% python3 -q
>>> import numpy as np
>>> import numpy.linalg as la
>>> np.set_printoptions(precision=3, suppress=True, linewidth=200, floatmode="fixed")
>>> Z = np.array([[0, 1, -2, -2, -1, -1, -1, -2, 2],
...     [0, 1, -2, 2, 1, 1, 1, -1, 1],
...     [0, 0, -1, -2, 1, 2, 1, 1, 0]])
>>> M = np.repeat(Z, 31 // 3, axis=0)
>>> rng = np.random.default_rng(94)
>>> M = M + 0.05 * rng.normal(size=M.shape)
>>> print(M)
[[ 0.051  1.026 -2.033 -1.991 -0.987 -1.006 -0.974 -2.009  1.973]
 [-0.056  0.907 -1.981 -2.062 -1.012 -0.983 -1.025 -2.006  1.986]
 [-0.052  0.959 -1.909 -1.994 -1.018 -0.997 -1.006 -2.084  1.972]
 [ 0.012  1.031 -2.029 -1.981 -0.942 -0.982 -0.939 -1.999  1.976]
 [ 0.016  1.010 -1.975 -1.981 -0.946 -1.006 -1.060 -1.978  2.040]
 [ 0.018  1.042 -2.038 -1.970 -0.944 -1.064 -1.057 -2.143  1.980]
 [-0.018  0.985 -2.076 -1.990 -1.052 -0.960 -1.018 -1.925  2.009]
 [-0.027  1.067 -1.995 -2.002 -0.943 -0.958 -1.038 -1.920  2.046]
 [ 0.092  1.052 -1.979 -2.043 -0.988 -1.059 -1.006 -1.986  2.016]
 [ 0.027  0.990 -2.006 -1.976 -1.073 -0.957 -0.938 -2.013  1.999]
 [ 0.017  0.923 -1.987  2.041  0.955  1.099  0.973 -1.035  0.980]
 [ 0.052  0.916 -2.030  2.033  0.994  0.881  1.077 -1.010  0.974]
 [-0.012  1.044 -1.961  1.974  0.999  0.998  1.024 -1.009  1.017]
 [ 0.049  1.053 -1.913  1.924  1.024  0.989  1.062 -0.938  1.017]
 [ 0.008  1.035 -2.007  1.980  1.032  1.042  0.954 -0.974  1.003]
 [ 0.085  0.983 -2.005  2.072  0.997  1.003  1.000 -1.004  0.987]
 [ 0.007  0.967 -2.000  1.997  0.975  0.972  1.013 -0.955  0.995]
 [ 0.093  1.015 -1.965  1.979  0.993  0.952  0.991 -1.002  1.043]
 [ 0.056  0.952 -2.131  1.994  0.934  1.000  0.961 -1.017  1.061]
 [-0.005  0.907 -2.000  2.050  1.068  0.950  1.038 -1.007  1.022]
 [-0.019  0.053 -0.940 -1.976  1.042  2.023  1.011  1.083 -0.038]
 [ 0.017  0.046 -1.081 -2.125  1.055  1.939  1.045  0.993 -0.030]
 [-0.003 -0.019 -0.975 -2.054  0.967  1.993  1.013  0.963  0.034]
 [ 0.052 -0.057 -0.976 -1.974  1.081  2.009  1.050  0.965  0.036]
 [ 0.071 -0.106 -0.973 -1.992  0.989  1.968  1.075  0.957 -0.005]
 [-0.043  0.034 -1.100 -2.114  1.015  2.019  1.004  0.972  0.084]
 [ 0.003 -0.024 -0.973 -1.986  1.028  2.004  1.031  1.050  0.007]
 [-0.075 -0.018 -0.972 -1.992  1.055  2.036  1.053  0.918  0.002]
 [ 0.055  0.055 -0.988 -1.995  1.035  1.963  1.014  0.980  0.030]
 [ 0.074 -0.001 -0.978 -1.964  1.078  2.042  1.025  1.012 -0.018]]
>>> print(round(np.log10(la.cond(M))))
2
>>> print([round(float(x), 3) for x in la.svd(M, compute_uv=False)[:3]])
[14.372, 11.798, 10.782]
>>> B = np.c_[M[:, :2] @ np.array([[3, 2], [0, 4]]), np.array([2, 2, 0, 2, 2, 3, 0, 1, 2, 0, 3, 2, 0, 0, 2, 2, 0, 1, 3, 3, 1, 2, 2, 0, 1, 1, 0, 2, 1, 2])]
>>> print(B)
[[ 0.152  4.204  2.000]
 [-0.169  3.516  2.000]
 [-0.157  3.730  0.000]
 [ 0.037  4.151  2.000]
 [ 0.047  4.073  2.000]
 [ 0.053  4.205  3.000]
 [-0.055  3.904  0.000]
 [-0.080  4.213  1.000]
 [ 0.277  4.392  2.000]
 [ 0.080  4.012  0.000]
 [ 0.051  3.724  3.000]
 [ 0.157  3.770  2.000]
 [-0.035  4.154  0.000]
 [ 0.147  4.309  0.000]
 [ 0.025  4.158  2.000]
 [ 0.255  4.103  2.000]
 [ 0.020  3.880  0.000]
 [ 0.279  4.244  1.000]
 [ 0.168  3.921  3.000]
 [-0.014  3.619  3.000]
 [-0.058  0.175  1.000]
 [ 0.050  0.217  2.000]
 [-0.009 -0.083  2.000]
 [ 0.157 -0.124  0.000]
 [ 0.213 -0.280  1.000]
 [-0.130  0.047  1.000]
 [ 0.010 -0.090  0.000]
 [-0.224 -0.221  2.000]
 [ 0.166  0.329  1.000]
 [ 0.223  0.147  2.000]]
>>> print(la.norm(la.qr(M)[0].T @ B, axis=0) ** 2 / ((B ** 2).sum(axis=0) + 1e-12))
[1.000 1.000 0.843]
>>> print(la.matrix_rank(B))
3
>>> print(la.matrix_rank(np.c_[M, B]))
10
